$ ipython --no-banner

In [1]: import numpy as np

In [2]: import numpy.linalg as la

In [3]: np.set_printoptions(precision=3, suppress=True, linewidth=200, sign=" ")

In [4]: mat = np.loadtxt("layer11.csv", delimiter=",")

In [5]: print(mat)
[[ 0.  0.  0.  0.  0.]
 [ 2. -1.  0.  0.  0.]
 [-1.  1. -2.  0.  0.]
 [ 2.  0.  0.  2.  0.]
 [-1. -2.  1.  1.  0.]]

In [6]: np.poly(mat)
Out[6]: array([ 1.,  1., -4., -4.,  0.,  0.])

In [7]: la.eigvals(mat)
Out[7]: array([ 0., -2., -1.,  2.,  0.])

In [8]: print(np.einsum("ij,ji->", mat, mat))
9.0

In [9]: np.einsum("ii->", mat)
Out[9]: np.float64(-1.0)

In [10]: np.kron(np.eye(2, dtype=int), mat)
Out[10]: 
array([[ 0.,  0.,  0.,  0.,  0.,  0.,  0.,  0.,  0.,  0.],
       [ 2., -1.,  0.,  0.,  0.,  0., -0.,  0.,  0.,  0.],
       [-1.,  1., -2.,  0.,  0., -0.,  0., -0.,  0.,  0.],
       [ 2.,  0.,  0.,  2.,  0.,  0.,  0.,  0.,  0.,  0.],
       [-1., -2.,  1.,  1.,  0., -0., -0.,  0.,  0.,  0.],
       [ 0.,  0.,  0.,  0.,  0.,  0.,  0.,  0.,  0.,  0.],
       [ 0., -0.,  0.,  0.,  0.,  2., -1.,  0.,  0.,  0.],
       [-0.,  0., -0.,  0.,  0., -1.,  1., -2.,  0.,  0.],
       [ 0.,  0.,  0.,  0.,  0.,  2.,  0.,  0.,  2.,  0.],
       [-0., -0.,  0.,  0.,  0., -1., -2.,  1.,  1.,  0.]])

In [11]: print([round(float(x), 3) for x in la.svd(mat, compute_uv=False)[:3]])
[3.594, 2.889, 1.85]

In [12]: la.cond(mat) > 100
Out[12]: np.True_

In [13]: np.argsort(-la.norm(mat, axis=0).round(6), kind="stable")[:3]
Out[13]: array([ 0,  1,  2])

In [14]: left, sv, Vt = la.svd(mat)

In [15]: vecs = Vt[:(sv > 1e-8).sum()]

In [16]: rng = np.random.default_rng(54)

In [17]: x = mat[1] + 3 * mat[3] + rng.integers(2) * np.eye(5)[0]

In [18]: x
Out[18]: array([ 8., -1.,  0.,  6.,  0.])

In [19]: print(la.matrix_rank(np.vstack([mat, x])))
4

In [20]: np.round(la.norm(x - vecs.T @ vecs @ x), 3)
Out[20]: np.float64(0.0)

In [21]: np.round(vecs.T @ vecs, 3) + 0
Out[21]: 
array([[ 1.,  0.,  0.,  0.,  0.],
       [ 0.,  1.,  0.,  0.,  0.],
       [ 0.,  0.,  1.,  0.,  0.],
       [ 0.,  0.,  0.,  1.,  0.],
       [ 0.,  0.,  0.,  0.,  0.]])

In [22]: left, sv, Vt = la.svd(mat)

In [23]: print(sv)
[ 3.594  2.889  1.85   1.145  0.   ]

In [24]: other = left[:, :4] @ np.diag(sv[:4]) @ Vt[:4]

In [25]: print(round(np.abs(mat - other).max(), 3))
0.0

In [26]: f = np.array([3, 2, 1])

In [27]: X = np.outer(rng.normal(size=11), f) + 0.3 * rng.normal(size=(11, 3))

In [28]: print(X)
[[-0.681 -0.638 -0.268]
 [ 3.757  2.008  1.585]
 [ 4.876  3.67   2.043]
 [-1.888 -0.694 -0.441]
 [ 3.783  2.836  1.774]
 [-1.288 -1.031 -0.665]
 [-0.011  0.337  0.08 ]
 [ 3.054  1.937  0.775]
 [-1.216 -0.543 -0.602]
 [ 6.776  4.527  2.065]
 [-7.914 -4.802 -1.976]]

In [29]: cen = (X - X.mean(axis=0)) / X.std(axis=0)

In [30]: cen.std(axis=0)
Out[30]: array([ 1.,  1.,  1.])

In [31]: c = la.lstsq(np.delete(cen, 2, axis=1), cen[:, 2])[0]

In [32]: np.round(1 - np.var(cen[:, 2] - np.delete(cen, 2, axis=1) @ c), 3)
Out[32]: np.float64(0.951)

In [33]: np.abs(c).argmax()
Out[33]: np.int64(1)
